$ python -q
>>> import numpy as np
>>> np.set_printoptions(precision=2, suppress=True, linewidth=200, floatmode="fixed")
>>> data = np.loadtxt("mat.csv", delimiter=",")
>>> print(data)
[[0.14 0.64 0.21]
 [0.47 0.07 0.47]
 [0.33 0.44 0.22]]
>>> # rows sum to 1
>>> ev, vecs = np.linalg.eig(data)
>>> print(ev)
[ 1.00 -0.10 -0.47]
>>> print(np.sort(np.linalg.eigvals(data @ data)))
[0.01 0.22 1.00]
>>> print(data @ np.ones(3))
[1.00 1.00 1.00]
>>> print(data.sum(axis=1))
[1.00 1.00 1.00]
>>> print(np.linalg.matrix_power(data, 100))
[[0.32 0.37 0.31]
 [0.32 0.37 0.31]
 [0.32 0.37 0.31]]
>>> p = np.eye(3)[2]
>>> for _ in range(3):
...     p = p @ data
...     print(p.round(2))
... 
[0.33 0.44 0.22]
[0.33 0.34 0.33]
[0.32 0.38 0.30]
>>> arr = np.load("arr.npy")
>>> print(arr)
[[-28.56  10.44 -11.80]
 [-30.72   7.92  -9.93]
 [-30.08   9.32 -12.22]
 [-31.21  10.40 -10.07]
 [-29.40   8.19  -7.96]
 [-31.24   9.75 -10.38]
 [-27.90   9.43  -9.85]
 [-29.51   8.77 -10.64]
 [-32.04   8.71  -8.27]
 [-29.92   9.50 -10.90]
 [-29.74   8.69  -8.84]
 [-30.22   8.86 -10.62]
 [-30.69  10.23 -11.13]
 [-29.29  13.06 -10.42]
 [-29.40   9.72 -11.28]
 [-31.86   9.93 -10.55]
 [-31.11  10.24  -8.14]
 [-30.78  10.26  -9.54]
 [-31.18  11.17  -9.27]
 [-31.06  10.04  -9.86]
 [-30.80   9.14 -10.46]
 [-30.02  11.49  -9.54]
 [-29.76   9.70 -10.94]
 [-29.22   9.42  -9.41]
 [-30.01   9.36  -9.52]
 [-27.87   9.42 -10.72]]
>>> Xs = (arr - arr.mean(axis=0)) / arr.std(axis=0)
>>> print(Xs.std(axis=0))
[1.00 1.00 1.00]
>>> c = np.linalg.lstsq(np.delete(Xs, 0, axis=1), Xs[:, 0])[0]
>>> print(c)
[-0.05 -0.28]
>>> print(np.abs(c).argmax())
1
>>> m1 = np.array([[-4.0, 4.0, -2.0, 1.0],
...     [-6.0, 7.0, -4.0, 2.0],
...     [-6.0, 6.0, -4.0, 3.0],
...     [-6.0, 6.0, -4.0, 3.0]])
>>> # rank 3
>>> Xs = arr - arr.mean(axis=0)
>>> vecs = np.linalg.svd(Xs)[2][:1]
>>> M2 = Xs - Xs @ vecs.T @ vecs
>>> print(np.cov(Xs @ vecs.T, rowvar=False))
1.498447629341406
>>> print(np.linalg.norm(M2, axis=1).round(6).argmax())
13
>>> print(M2.std(axis=0))
[0.71 0.99 0.63]
